$ python -q
>>> import numpy as np
>>> np.set_printoptions(precision=2, suppress=True, linewidth=200)
>>> rnd = lambda a: np.round(a, 2) + 0
>>> feats = np.load("dump.npy")
>>> print(feats)
[[ 3  3  1]
 [ 6  2  0]
 [ 4  1 -1]
 [ 7 -1  2]
 [ 6  2 -1]
 [ 4  0  2]
 [ 4  0  4]
 [ 3 -3  1]
 [ 2 -1 -1]
 [ 0 -1 -2]
 [-3 -3  0]
 [-6  0  1]
 [-3 -1  0]
 [-3 -3  0]
 [-4 -2  2]
 [-1 -5  0]
 [ 2 -7  3]]
>>> # rows 10 and 13 are equal
>>> t = np.radians(45)
>>> r_ = np.eye(3)
>>> r_[1, 1] = r_[0, 0] = np.cos(t)
>>> r_[1, 0], r_[0, 1] = -np.sin(t), np.sin(t)
>>> rnd(r_)
array([[ 0.71,  0.71,  0.  ],
       [-0.71,  0.71,  0.  ],
       [ 0.  ,  0.  ,  1.  ]])
>>> B = feats @ r_.T
>>> rnd(np.linalg.svd(feats, compute_uv=False)), rnd(np.linalg.svd(B, compute_uv=False))
(array([16.91, 11.38,  5.8 ]), array([16.91, 11.38,  5.8 ]))
>>> rnd(np.linalg.det(r_)), rnd(np.trace(r_))
(np.float64(1.0), np.float64(2.41))
>>> print(rnd(np.linalg.det(r_)))
1.0
>>> rnd(np.linalg.matrix_power(r_, 4))
array([[-1.,  0.,  0.],
       [ 0., -1.,  0.],
       [ 0.,  0.,  1.]])
>>> np.allclose(r_, r_.T)
False
>>> Xs = (feats - feats.mean(axis=0)) / feats.std(axis=0)
>>> np.argwhere(np.abs(Xs) > 2)
array([[ 6,  2],
       [16,  1]])
>>> beta = np.linalg.lstsq(np.delete(Xs, 1, axis=1), Xs[:, 1])[0]
>>> rnd(beta)
array([ 0.41, -0.27])
>>> rnd(1 - np.var(Xs[:, 1] - np.delete(Xs, 1, axis=1) @ beta))
np.float64(0.22)
>>> Xs = feats - feats.mean(axis=0)
>>> left, sigma, VT = np.linalg.svd(Xs, full_matrices=False)
>>> np.searchsorted(np.cumsum(sigma ** 2) / (sigma ** 2).sum(), 0.9) + 1
np.int64(2)
>>> rnd((sigma ** 2).sum() ** 2 / (sigma ** 4).sum())
np.float64(1.87)
>>> np.abs(left[:, 0]).argmax()
np.int64(11)
>>> rnd(VT[0] * np.sign(VT[0, np.abs(VT[0]).argmax()]))
array([0.94, 0.35, 0.02])
>>> cov = np.cov(feats, rowvar=False)
>>> rnd(np.linalg.eigvalsh(cov)[::-1])
array([17.04,  5.54,  2.1 ])
>>> data = np.load("m.npy")
>>> data
array([[ 1.98,  2.01,  3.  , -2.97,  0.98],
       [ 2.07,  2.01,  3.01, -2.99,  0.98],
       [ 1.99,  1.97,  3.01, -3.01,  0.99],
       [ 1.03, -1.03,  0.99, -1.99, -0.98],
       [ 0.98, -0.99,  1.  , -2.01, -0.99],
       [ 0.96, -1.  ,  0.97, -2.  , -0.99],
       [-1.98,  2.99,  2.03, -2.99, -2.99],
       [-2.  ,  3.01,  2.02, -3.  , -3.02],
       [-1.98,  2.99,  2.05, -2.97, -3.03]])
>>> P = data @ np.linalg.solve(data.T @ data, data.T)
>>> rnd(np.linalg.eigvalsh(P))
array([0., 0., 0., 0., 1., 1., 1., 1., 1.])
>>> rnd(P @ data[:, 0])
array([ 1.98,  2.07,  1.99,  1.03,  0.98,  0.96, -1.98, -2.  , -1.98])
>>> np.allclose(P @ P, P)
True
>>> Q, evecs = np.linalg.qr(data[:, :4])[0], np.linalg.qr(data[:, 4:])[0]
>>> sigma = np.linalg.svd(Q.T @ evecs, compute_uv=False)
>>> (sigma > 0.9).sum()
np.int64(1)
>>> B = data / np.linalg.norm(data, axis=1, keepdims=True)
>>> cov = B @ B.T
>>> print(np.argwhere(np.triu(np.abs(cov) > 0.95, 1)))
[[0 1]
 [0 2]
 [1 2]
 [3 4]
 [3 5]
 [4 5]
 [6 7]
 [6 8]
 [7 8]]
>>> rnd(cov[0])
array([1.  , 1.  , 1.  , 0.54, 0.54, 0.54, 0.46, 0.46, 0.46])
>>> rnd(np.degrees(np.arccos(np.clip(cov[0, 3], -1, 1))))
np.float64(57.41)
>>> rnd(np.linalg.norm(B, axis=1))
array([1., 1., 1., 1., 1., 1., 1., 1., 1.])
>>> rnd(cov)
array([[1.  , 1.  , 1.  , 0.54, 0.54, 0.54, 0.46, 0.46, 0.46],
       [1.  , 1.  , 1.  , 0.54, 0.55, 0.54, 0.45, 0.45, 0.45],
       [1.  , 1.  , 1.  , 0.55, 0.55, 0.54, 0.46, 0.46, 0.46],
       [0.54, 0.54, 0.55, 1.  , 1.  , 1.  , 0.35, 0.34, 0.35],
       [0.54, 0.55, 0.55, 1.  , 1.  , 1.  , 0.37, 0.36, 0.37],
       [0.54, 0.54, 0.54, 1.  , 1.  , 1.  , 0.36, 0.36, 0.36],
       [0.46, 0.45, 0.46, 0.35, 0.37, 0.36, 1.  , 1.  , 1.  ],
       [0.46, 0.45, 0.46, 0.34, 0.36, 0.36, 1.  , 1.  , 1.  ],
       [0.46, 0.45, 0.46, 0.35, 0.37, 0.36, 1.  , 1.  , 1.  ]])
>>> x = np.array([-1, 0, 1, -2, -1])
>>> y = data @ x
>>> rnd(np.linalg.lstsq(data, y)[0])
array([-1.,  0.,  1., -2., -1.])
>>> rnd(y)
array([ 5.98,  5.94,  6.05,  4.92,  5.03,  5.  , 12.98, 13.04, 13.  ])
>>> rng = np.random.default_rng(8554)
>>> y = y + 0.02 * rng.normal(size=9)
>>> print(rnd(y))
[ 5.97  5.98  6.04  4.9   5.06  5.   12.96 13.09 12.97]
>>> beta, *_ = np.linalg.lstsq(data, y)
>>> rnd(data.T @ (y - data @ beta))
array([0., 0., 0., 0., 0.])
>>> beta.round()
array([-0.,  1., -0., -3., -1.])
>>> m1 = np.load("run19.npy")
>>> print(m1)
[[0 3 8 7 9]
 [8 4 2 2 2]
 [8 4 2 2 2]]
>>> # looks like rank 2
>>> rnd(m1 @ np.linalg.pinv(m1) @ m1)
array([[0., 3., 8., 7., 9.],
       [8., 4., 2., 2., 2.],
       [8., 4., 2., 2., 2.]])
>>> rnd(np.trace(np.linalg.pinv(m1) @ m1))
np.float64(2.0)
>>> left, sigma, VT = np.linalg.svd(m1)
>>> print(np.argmax(sigma[:-1] / (sigma[1:] + 1e-6)) + 1)
2
>>> B = left[:, :2] @ np.diag(sigma[:2]) @ VT[:2]
>>> np.linalg.matrix_rank(m1, rtol=0.05)
np.int64(2)
>>> rnd(B)
array([[0., 3., 8., 7., 9.],
       [8., 4., 2., 2., 2.],
       [8., 4., 2., 2., 2.]])
>>> rnd(np.linalg.norm(m1 - B, 2)), rnd(sigma[2])
(np.float64(0.0), np.float64(0.0))
>>> E = np.loadtxt("block0.csv", delimiter=",")
>>> print(rnd(E))
[[ 0.05 -0.14 -0.14 -0.05  0.05]
 [-0.14  0.43  0.43  0.14 -0.14]
 [-0.14  0.43  0.43  0.14 -0.14]
 [-0.05  0.14  0.14  0.05 -0.05]
 [ 0.05 -0.14 -0.14 -0.05  0.05]]
>>> # columns 1 and 2 are equal
>>> x = np.array([5, -4, 5, -1, 4])
>>> rnd(E @ (2 * x))
array([ 0.67, -2.  , -2.  , -0.67,  0.67])
>>> rnd(np.einsum("ij,j->i", E, x))
array([ 0.33, -1.  , -1.  , -0.33,  0.33])
>>> rnd(E @ x)
array([ 0.33, -1.  , -1.  , -0.33,  0.33])
>>> rnd(E @ np.ones(5))
array([-0.24,  0.71,  0.71,  0.24, -0.24])
>>> print(rnd(E @ np.eye(5)[1]))
[-0.14  0.43  0.43  0.14 -0.14]
